>>> import numpy as np
>>> np.set_printoptions(precision=2, suppress=True, linewidth=200)
>>> def rnd(a):
...     return np.round(a, 2) + 0
... 
>>> Y = np.array([[0, -1], [-2, 0]])
>>> mat = np.kron(np.eye(2, dtype=int), Y)
>>> mat
array([[ 0, -1,  0,  0],
       [-2,  0,  0,  0],
       [ 0,  0,  0, -1],
       [ 0,  0, -2,  0]])
>>> r0 = np.array([-1, 4, 4, 2])
>>> Y = mat + np.outer(r0, np.eye(4)[1])
>>> np.linalg.matrix_rank(np.linalg.inv(Y) - np.linalg.inv(mat), tol=1e-8)
np.int64(1)
>>> np.linalg.matrix_rank(Y - mat)
np.int64(1)
>>> proj = np.triu(np.array([[-2, 1, 4, -3], [3, 5, -3, -2], [-1, 5, -2, 5], [-3, -3, -2, 0]]), 1) + np.eye(4)
>>> Y = proj @ mat @ np.linalg.inv(proj)
>>> np.trace(Y), np.trace(mat)
(np.float64(0.0), np.int64(0))
>>> rnd(np.poly(Y))
array([ 1.,  0., -4.,  0.,  4.])
>>> np.linalg.matrix_rank(Y)
np.int64(4)
>>> np.kron(np.eye(2, dtype=int), mat)
array([[ 0, -1,  0,  0,  0,  0,  0,  0],
       [-2,  0,  0,  0,  0,  0,  0,  0],
       [ 0,  0,  0, -1,  0,  0,  0,  0],
       [ 0,  0, -2,  0,  0,  0,  0,  0],
       [ 0,  0,  0,  0,  0, -1,  0,  0],
       [ 0,  0,  0,  0, -2,  0,  0,  0],
       [ 0,  0,  0,  0,  0,  0,  0, -1],
       [ 0,  0,  0,  0,  0,  0, -2,  0]])
>>> rnd(np.linalg.det(mat[::-1]))
np.float64(4.0)
>>> np.einsum("ij,ji->", mat, mat)
np.int64(8)
>>> rnd(np.linalg.eigvals(mat).sum().real)
np.float64(0.0)
>>> rnd(np.linalg.det(2 * mat)), rnd(np.linalg.det(mat))
(np.float64(64.0), np.float64(4.0))
>>> mat.reshape(2, -1)
array([[ 0, -1,  0,  0, -2,  0,  0,  0],
       [ 0,  0,  0, -1,  0,  0, -2,  0]])
>>> mat.reshape(4, 5)
Traceback (most recent call last):
  File "<python-input-21>", line 1, in <module>
    mat.reshape(4, 5)
    ~~~~~~~~~~~^^^^^^
ValueError: cannot reshape array of size 16 into shape (4,5)
>>> mat.reshape(-1, 2)
array([[ 0, -1],
       [ 0,  0],
       [-2,  0],
       [ 0,  0],
       [ 0,  0],
       [ 0, -1],
       [ 0,  0],
       [-2,  0]])
>>> t3 = mat.reshape(4, 2, -1)
>>> np.swapaxes(t3, 1, 2)[2]
array([[ 0,  0],
       [ 0, -1]])
>>> t3.sum(axis=1)
array([[ 0, -1],
       [-2,  0],
       [ 0, -1],
       [-2,  0]])
>>> np.einsum("ihd,ihd->ih", t3, t3)
array([[1, 0],
       [4, 0],
       [0, 1],
       [0, 4]])
>>> t3.transpose(1, 0, 2)
array([[[ 0, -1],
        [-2,  0],
        [ 0,  0],
        [ 0,  0]],

       [[ 0,  0],
        [ 0,  0],
        [ 0, -1],
        [-2,  0]]])
>>> t3.shape
(4, 2, 2)
>>> rng = np.random.default_rng(41712)
>>> th = np.sort(rng.uniform(-2, 2, 41))
>>> J = np.c_[th, th ** 2, th ** 3] @ np.array([[2, -2, 0, 2, -2, -2, 0, -1, 2, 0, -2, -1, 3],
...     [-2, -2, 1, 3, 3, -1, -1, -1, 0, -1, -2, 3, -1],
...     [1, 0, -2, 3, 0, 2, 2, -1, -2, 1, -1, -3, -1]])
>>> rnd(J)
array([[-18.98,  -3.72,  18.71, -14.81,  15.35, -14.8 , -18.71,   5.59,  10.99, -11.26,   3.73,  35.73,  -2.23],
       [-17.28,  -3.26,  16.59, -12.88,  14.24, -12.85, -16.59,   4.92,   9.35, -10.04,   3.29,  32.  ,  -2.57],
       [-12.9 ,  -2.05,  11.32,  -8.28,  11.23,  -8.06, -11.32,   3.3 ,   5.4 ,  -6.99,   2.28,  22.59,  -3.22],
       [-10.11,  -1.29,   8.15,  -5.7 ,   9.18,  -5.26,  -8.15,   2.38,   3.17,  -5.12,   1.74,  16.82,  -3.41],
       [ -9.59,  -1.15,   7.58,  -5.26,   8.78,  -4.76,  -7.58,   2.22,   2.78,  -4.78,   1.65,  15.76,  -3.41],
       [ -8.33,  -0.82,   6.25,  -4.24,   7.8 ,  -3.62,  -6.25,   1.85,   1.9 ,  -3.99,   1.44,  13.27,  -3.4 ],
       [ -4.74,   0.06,   2.77,  -1.86,   4.77,  -0.83,  -2.77,   0.94,  -0.11,  -1.86,   0.97,   6.55,  -2.94],
       [ -4.68,   0.07,   2.72,  -1.83,   4.71,  -0.79,  -2.72,   0.93,  -0.14,  -1.82,   0.96,   6.43,  -2.92],
       [ -4.62,   0.08,   2.66,  -1.79,   4.66,  -0.75,  -2.66,   0.92,  -0.16,  -1.79,   0.96,   6.33,  -2.91],
       [ -4.58,   0.09,   2.63,  -1.77,   4.62,  -0.73,  -2.63,   0.91,  -0.18,  -1.77,   0.95,   6.26,  -2.9 ],
       [ -4.56,   0.1 ,   2.61,  -1.76,   4.6 ,  -0.71,  -2.61,   0.9 ,  -0.19,  -1.76,   0.95,   6.22,  -2.89],
       [ -4.39,   0.13,   2.47,  -1.68,   4.45,  -0.61,  -2.47,   0.87,  -0.25,  -1.67,   0.93,   5.93,  -2.85],
       [ -4.37,   0.14,   2.45,  -1.67,   4.43,  -0.6 ,  -2.45,   0.86,  -0.26,  -1.66,   0.93,   5.9 ,  -2.84],
       [ -3.73,   0.26,   1.93,  -1.36,   3.84,  -0.23,  -1.93,   0.74,  -0.48,  -1.32,   0.87,   4.81,  -2.65],
       [ -3.55,   0.29,   1.79,  -1.28,   3.67,  -0.14,  -1.79,   0.7 ,  -0.53,  -1.23,   0.85,   4.52,  -2.59],
       [ -3.31,   0.33,   1.6 ,  -1.18,   3.44,  -0.02,  -1.6 ,   0.66,  -0.6 ,  -1.11,   0.82,   4.12,  -2.5 ],
       [ -2.21,   0.47,   0.84,  -0.79,   2.36,   0.39,  -0.84,   0.47,  -0.77,  -0.61,   0.71,   2.44,  -1.99],
       [ -2.16,   0.48,   0.8 ,  -0.77,   2.3 ,   0.4 ,  -0.8 ,   0.46,  -0.77,  -0.58,   0.7 ,   2.36,  -1.96],
       [ -1.58,   0.5 ,   0.48,  -0.61,   1.7 ,   0.5 ,  -0.48,   0.37,  -0.75,  -0.36,   0.62,   1.57,  -1.59],
       [ -0.33,   0.25,   0.03,  -0.23,   0.35,   0.26,  -0.03,   0.13,  -0.28,  -0.02,   0.25,   0.21,  -0.45],
       [ -0.32,   0.24,   0.03,  -0.23,   0.34,   0.26,  -0.03,   0.12,  -0.28,  -0.02,   0.25,   0.21,  -0.44],
       [ -0.21,   0.17,   0.01,  -0.16,   0.21,   0.18,  -0.01,   0.09,  -0.19,  -0.01,   0.17,   0.12,  -0.29],
       [ -0.05,   0.05,   0.  ,  -0.05,   0.05,   0.05,   0.  ,   0.03,  -0.05,   0.  ,   0.05,   0.03,  -0.08],
       [  0.  ,   0.  ,   0.  ,   0.  ,   0.  ,   0.  ,   0.  ,   0.  ,   0.  ,   0.  ,   0.  ,   0.  ,  -0.01],
       [  0.12,  -0.14,   0.  ,   0.15,  -0.12,  -0.14,   0.  ,  -0.07,   0.13,   0.  ,  -0.14,  -0.05,   0.19],
       [  0.46,  -0.8 ,   0.04,   0.99,  -0.33,  -0.65,  -0.04,  -0.43,   0.56,  -0.07,  -0.83,  -0.11,   0.8 ],
       [  0.6 ,  -1.36,   0.02,   1.87,  -0.28,  -0.94,  -0.02,  -0.78,   0.73,  -0.12,  -1.46,  -0.12,   1.08],
       [  0.67,  -1.77,  -0.04,   2.62,  -0.17,  -1.09,   0.04,  -1.06,   0.77,  -0.14,  -1.95,  -0.15,   1.19],
       [  0.79,  -2.55,  -0.25,   4.28,   0.15,  -1.22,   0.25,  -1.67,   0.68,  -0.14,  -2.95,  -0.31,   1.27],
       [  0.89,  -3.32,  -0.59,   6.15,   0.57,  -1.17,   0.59,  -2.35,   0.39,  -0.09,  -4.  ,  -0.61,   1.18],
       [  0.92,  -3.46,  -0.67,   6.53,   0.66,  -1.14,   0.67,  -2.48,   0.32,  -0.08,  -4.21,  -0.68,   1.15],
       [  1.08,  -4.44,  -1.31,   9.28,   1.3 ,  -0.83,   1.31,  -3.45,  -0.32,   0.08,  -5.67,  -1.32,   0.84],
       [  1.13,  -4.7 ,  -1.51,  10.06,   1.48,  -0.71,   1.51,  -3.72,  -0.53,   0.14,  -6.07,  -1.53,   0.72],
       [  1.21,  -5.12,  -1.87,  11.39,   1.8 ,  -0.48,   1.87,  -4.19,  -0.9 ,   0.24,  -6.75,  -1.91,   0.52],
       [  1.25,  -5.28,  -2.02,  11.9 ,   1.92,  -0.38,   2.02,  -4.37,  -1.06,   0.29,  -7.01,  -2.06,   0.43],
       [  1.39,  -5.87,  -2.59,  13.88,   2.38,   0.02,   2.59,  -5.05,  -1.67,   0.47,  -7.99,  -2.69,   0.08],
       [  2.57,  -9.26,  -7.07,  27.17,   5.35,   3.65,   7.07,  -9.63,  -6.57,   2.07, -14.26,  -7.93,  -2.79],
       [  2.67,  -9.48,  -7.42,  28.13,   5.55,   3.95,   7.42,  -9.95,  -6.96,   2.21, -14.69,  -8.35,  -3.02],
       [  2.67,  -9.49,  -7.44,  28.17,   5.56,   3.97,   7.44,  -9.97,  -6.98,   2.21, -14.71,  -8.37,  -3.03],
       [  2.83,  -9.83,  -7.99,  29.67,   5.88,   4.45,   7.99, -10.48,  -7.59,   2.43, -15.39,  -9.05,  -3.39],
       [  2.93, -10.03,  -8.33,  30.57,   6.07,   4.74,   8.33, -10.79,  -7.96,   2.56, -15.8 ,  -9.46,  -3.61]])
>>> # rows and columns are dependent
>>> rk = np.linalg.matrix_rank(J)
>>> rk
np.int64(3)
>>> null = np.linalg.svd(J)[2][rk:].T
>>> [int(np.linalg.matrix_rank(J[:, :j + 1])) for j in range(13)]
[1, 2, 3, 3, 3, 3, 3, 3, 3, 3, 3, 3, 3]
>>> null.shape
(13, 10)
>>> [int(np.linalg.matrix_rank(np.delete(J, i, axis=0))) for i in range(41)]
[3, 3, 3, 3, 3, 3, 3, 3, 3, 3, 3, 3, 3, 3, 3, 3, 3, 3, 3, 3, 3, 3, 3, 3, 3, 3, 3, 3, 3, 3, 3, 3, 3, 3, 3, 3, 3, 3, 3, 3, 3]
>>> np.linalg.matrix_rank(J.T @ J), np.linalg.matrix_rank(J @ J.T)
(np.int64(3), np.int64(3))
>>> E = np.load("run8.npy")
>>> E
array([[ 4.5 ,  4.03, -5.18,  5.32, -2.25,  1.72,  1.09],
       [ 3.72,  4.2 , -4.85,  4.52, -2.35,  1.91,  0.96],
       [ 3.67,  4.25, -4.99,  5.04, -2.02,  2.28,  1.08],
       [ 3.69,  3.87, -4.85,  5.32, -2.35,  1.63,  0.94],
       [ 4.15,  3.77, -4.99,  5.32, -1.62,  2.56,  1.23],
       [ 4.21,  4.13, -4.76,  4.52, -1.96,  1.85,  1.04],
       [ 3.95,  3.96, -5.26,  5.44, -2.1 ,  1.94,  0.79],
       [ 4.3 ,  3.8 , -4.89,  5.26, -1.79,  1.83,  0.79],
       [ 4.18,  4.24, -5.06,  4.87, -2.02,  2.29,  0.69],
       [ 4.16,  4.19, -5.11,  4.99, -2.04,  2.12,  1.14],
       [ 4.13,  3.84, -4.65,  5.07, -1.36,  2.43,  0.97],
       [-1.03, -4.69,  5.44,  0.49, -1.95,  2.37,  2.83],
       [-0.72, -4.8 ,  4.63,  0.79, -1.26,  2.12,  2.49],
       [-0.83, -4.79,  5.05,  1.64, -2.25,  1.97,  2.23],
       [-1.13, -4.81,  5.18,  0.74, -1.87,  1.69,  3.45],
       [-0.72, -4.53,  4.66,  1.42, -2.27,  2.11,  2.66],
       [-0.69, -5.13,  4.75,  1.  , -2.27,  2.01,  2.57],
       [-1.19, -5.3 ,  4.75,  0.41, -2.1 ,  1.97,  3.07],
       [-0.67, -5.22,  5.28,  1.05, -1.72,  1.89,  2.97],
       [-0.54, -5.19,  5.29,  0.86, -2.19,  1.55,  3.04],
       [-0.77, -5.18,  4.71,  1.21, -1.97,  1.82,  3.27],
       [-1.17, -5.1 ,  5.  ,  0.84, -2.02,  1.77,  3.45],
       [ 1.18,  4.84, -2.1 , -2.2 , -4.41, -1.88,  4.1 ],
       [ 0.69,  5.4 , -1.96, -2.01, -5.15, -2.12,  3.73],
       [ 0.9 ,  5.6 , -1.92, -2.38, -5.27, -2.5 ,  4.5 ],
       [ 0.78,  5.12, -1.62, -2.  , -4.82, -2.07,  4.27],
       [ 0.44,  5.4 , -2.09, -2.  , -4.89, -1.75,  3.92],
       [ 1.36,  5.02, -1.68, -2.17, -4.59, -1.75,  4.36],
       [ 1.05,  5.59, -2.07, -2.47, -4.78, -2.13,  4.04],
       [ 1.1 ,  5.  , -1.97, -2.31, -4.81, -2.14,  3.88],
       [ 0.96,  5.13, -2.19, -2.28, -4.89, -2.7 ,  4.51],
       [ 0.53,  4.6 , -1.86, -1.48, -5.09, -1.77,  4.31],
       [ 0.84,  4.95, -2.09, -1.49, -4.97, -2.03,  4.35]])
>>> r0, g = J[31], J[4]
>>> rnd(r0 @ g)
np.float64(-100.45)
>>> rnd(r0 @ r0)
np.float64(159.48)
>>> pr = (r0 @ g) / (r0 @ r0) * r0
>>> np.linalg.matrix_rank(np.outer(r0, g))
np.int64(1)
>>> (g - pr) @ r0
np.float64(0.0)
>>> rnd(pr)
array([-0.68,  2.8 ,  0.83, -5.85, -0.82,  0.52, -0.83,  2.17,  0.2 , -0.05,  3.57,  0.83, -0.53])
>>> rnd(np.linalg.norm(r0 + g) ** 2 + np.linalg.norm(r0 - g) ** 2)
np.float64(1587.0)
>>> dist = np.linalg.norm(E[:, None] - E[None], axis=-1)
>>> np.flatnonzero(dist[18] < dist.mean() / 2)
array([11, 12, 13, 14, 15, 16, 17, 18, 19, 20, 21])
>>> dist.shape
(33, 33)
>>> rnd(dist[:5, :5])
array([[0.  , 1.2 , 1.1 , 0.91, 1.16],
       [1.2 , 0.  , 0.75, 0.91, 1.43],
       [1.1 , 0.75, 0.  , 0.89, 0.89],
       [0.91, 0.91, 0.89, 0.  , 1.31],
       [1.16, 1.43, 0.89, 1.31, 0.  ]])
>>> np.unravel_index(dist.round(6).argmax(), dist.shape)
(np.int64(0), np.int64(11))
>>> Xs = E - E.mean(axis=1)
Traceback (most recent call last):
  File "<python-input-56>", line 1, in <module>
    Xs = E - E.mean(axis=1)
         ~~^~~~~~~~~~~~~~~~
ValueError: operands could not be broadcast together with shapes (33,7) (33,) 
>>> Xs = E - E.mean(axis=0)
>>> Uu, sigma, Vh = np.linalg.svd(Xs, full_matrices=False)
>>> np.abs(Uu[:, 0]).argmax()
np.int64(18)
>>> rnd(np.abs(Vh[-1]))
array([0.4 , 0.21, 0.13, 0.25, 0.63, 0.54, 0.17])
>>> Uu, sigma, Vh = np.linalg.svd(E)
>>> rnd(sigma)
array([39.28, 24.86, 22.17,  1.79,  1.59,  1.33,  0.97])
>>> Y = Uu[:, :3] @ np.diag(sigma[:3]) @ Vh[:3]
>>> np.linalg.matrix_rank(E, rtol=0.05)
np.int64(3)
>>> np.linalg.matrix_rank(Y)
np.int64(3)
>>> proj = E @ np.linalg.solve(E.T @ E, E.T)
>>> rnd(np.linalg.eigvalsh(proj))
array([0., 0., 0., 0., 0., 0., 0., 0., 0., 0., 0., 0., 0., 0., 0., 0., 0., 0., 0., 0., 0., 0., 0., 0., 0., 0., 1., 1., 1., 1., 1., 1., 1.])
>>> rnd(np.trace(proj))
np.float64(7.0)
>>> np.allclose(proj @ proj, proj)
True
>>> F = np.loadtxt("block15.csv", delimiter=",")
>>> F
array([[ -2.34,  -1.14,   3.47,  -0.02, -10.42,   4.64,  -5.78,  -1.17,  -1.16,   2.29,   8.07,  10.38,   2.32],
       [  2.02,   1.05,  -3.07,  -0.01,   9.18,  -4.09,   5.08,   1.04,   1.02,  -2.04,  -7.13,  -9.18,  -2.03],
       [ -0.77,  -0.37,   1.18,  -0.05,  -3.51,   1.58,  -1.95,  -0.4 ,  -0.4 ,   0.78,   2.71,   3.52,   0.77],
       [  1.65,   0.77,  -2.44,  -0.02,   7.35,  -3.23,   4.05,   0.82,   0.78,  -1.61,  -5.71,  -7.33,  -1.62],
       [ -0.49,  -0.26,   0.75,   0.05,  -2.31,   1.02,  -1.35,  -0.24,  -0.24,   0.54,   1.8 ,   2.33,   0.56],
       [ -0.75,  -0.32,   1.12,  -0.01,  -3.34,   1.5 ,  -1.83,  -0.37,  -0.39,   0.75,   2.6 ,   3.38,   0.74],
       [  3.34,   1.63,  -4.98,  -0.01,  14.86,  -6.62,   8.25,   1.63,   1.67,  -3.35, -11.6 , -14.88,  -3.3 ],
       [ -0.14,  -0.09,   0.21,   0.  ,  -0.68,   0.28,  -0.35,  -0.11,  -0.08,   0.15,   0.56,   0.71,   0.14],
       [  0.08,   0.03,  -0.09,  -0.02,   0.33,  -0.17,   0.16,   0.06,   0.03,  -0.06,  -0.22,  -0.3 ,  -0.07],
       [  0.75,   0.34,  -1.08,   0.  ,   3.2 ,  -1.45,   1.77,   0.36,   0.35,  -0.71,  -2.48,  -3.27,  -0.72],
       [ -0.06,  -0.03,   0.07,   0.  ,  -0.22,   0.08,  -0.12,  -0.07,   0.02,   0.05,   0.18,   0.2 ,   0.03],
       [ -0.56,  -0.27,   0.86,   0.01,  -2.52,   1.12,  -1.41,  -0.31,  -0.3 ,   0.57,   1.92,   2.47,   0.54],
       [ -0.72,  -0.38,   1.16,   0.  ,  -3.49,   1.53,  -1.96,  -0.39,  -0.39,   0.79,   2.69,   3.46,   0.75],
       [ -2.88,  -1.42,   4.31,  -0.01, -12.91,   5.71,  -7.17,  -1.47,  -1.47,   2.85,  10.06,  12.93,   2.86],
       [  1.32,   0.65,  -1.97,  -0.02,   5.97,  -2.66,   3.34,   0.67,   0.67,  -1.34,  -4.67,  -6.01,  -1.33]])
>>> Y = np.array([[1, 2, 2],
...     [1, 2, 2],
...     [2, 2, 3],
...     [3, 1, 2],
...     [1, 2, 0],
...     [0, 1, 1],
...     [0, 0, 0],
...     [2, 3, 0],
...     [3, 3, 2],
...     [2, 1, 3],
...     [2, 3, 0],
...     [3, 0, 2],
...     [3, 3, 1]])
>>> np.linalg.matrix_rank(F @ Y)
np.int64(3)
>>> Y @ F
Traceback (most recent call last):
  File "<python-input-74>", line 1, in <module>
    Y @ F
    ~~^~~
ValueError: matmul: Input operand 1 has a mismatch in its core dimension 0, with gufunc signature (n?,k),(k,m?)->(n?,m?) (size 15 is different from 3)
